% python3 -q
>>> import numpy as np
>>> np.set_printoptions(precision=2, suppress=True, linewidth=160, floatmode="fixed")
>>> data = np.tril(np.array([[1, 2, -1], [-2, 3, -3], [2, 3, 2]]), -1) + np.eye(3, dtype=int)
>>> data
array([[ 1,  0,  0],
       [-2,  1,  0],
       [ 2,  3,  1]])
>>> # triangular
>>> print(np.count_nonzero(data))
6
>>> print(np.linalg.matrix_rank(data))
3
>>> data - data[0]
array([[ 0,  0,  0],
       [-3,  1,  0],
       [ 1,  3,  1]])
>>> round(np.linalg.norm(data), 2)
np.float64(4.47)
>>> np.unravel_index(np.abs(data).argmax(), data.shape)
(np.int64(2), np.int64(1))
>>> np.abs(data).max()
np.int64(3)
>>> x0 = np.array([1, -4, -1])
>>> y = data @ x0
>>> y
array([  1,  -6, -11])
>>> np.linalg.solve(data, data[:, 2])
array([-0.00,  0.00,  1.00])
>>> np.linalg.solve(data, y)
array([ 1.00, -4.00, -1.00])
>>> np.linalg.solve(data.T, data[0])
array([1.00, 0.00, 0.00])
>>> m1 = np.load("m.npy")
>>> m1
array([[0, 0, 1, 1, 0, 1, 0],
       [0, 0, 0, 0, 0, 1, 0],
       [1, 0, 0, 0, 0, 0, 0],
       [1, 0, 0, 0, 0, 1, 0],
       [0, 0, 0, 0, 0, 0, 1],
       [1, 1, 0, 1, 0, 0, 0],
       [0, 0, 0, 0, 1, 0, 0]])
>>> U, sv, vt = np.linalg.svd(m1)
>>> sv.round(2) + 0
array([2.30, 1.62, 1.30, 1.00, 1.00, 0.62, 0.00])
>>> B = U[:, :6] @ np.diag(sv[:6]) @ vt[:6]
>>> np.linalg.matrix_rank(B)
np.int64(6)
>>> round(np.linalg.norm(m1 - B, 2), 2), round(sv[6], 2)
(np.float64(0.0), np.float64(0.0))
>>> B.round(2) + 0
array([[0.00, 0.00, 1.00, 1.00, 0.00, 1.00, 0.00],
       [0.00, 0.00, 0.00, 0.00, 0.00, 1.00, 0.00],
       [1.00, 0.00, 0.00, 0.00, 0.00, 0.00, 0.00],
       [1.00, 0.00, 0.00, 0.00, 0.00, 1.00, 0.00],
       [0.00, 0.00, 0.00, 0.00, 0.00, 0.00, 1.00],
       [1.00, 1.00, 0.00, 1.00, 0.00, 0.00, 0.00],
       [0.00, 0.00, 0.00, 0.00, 1.00, 0.00, 0.00]])
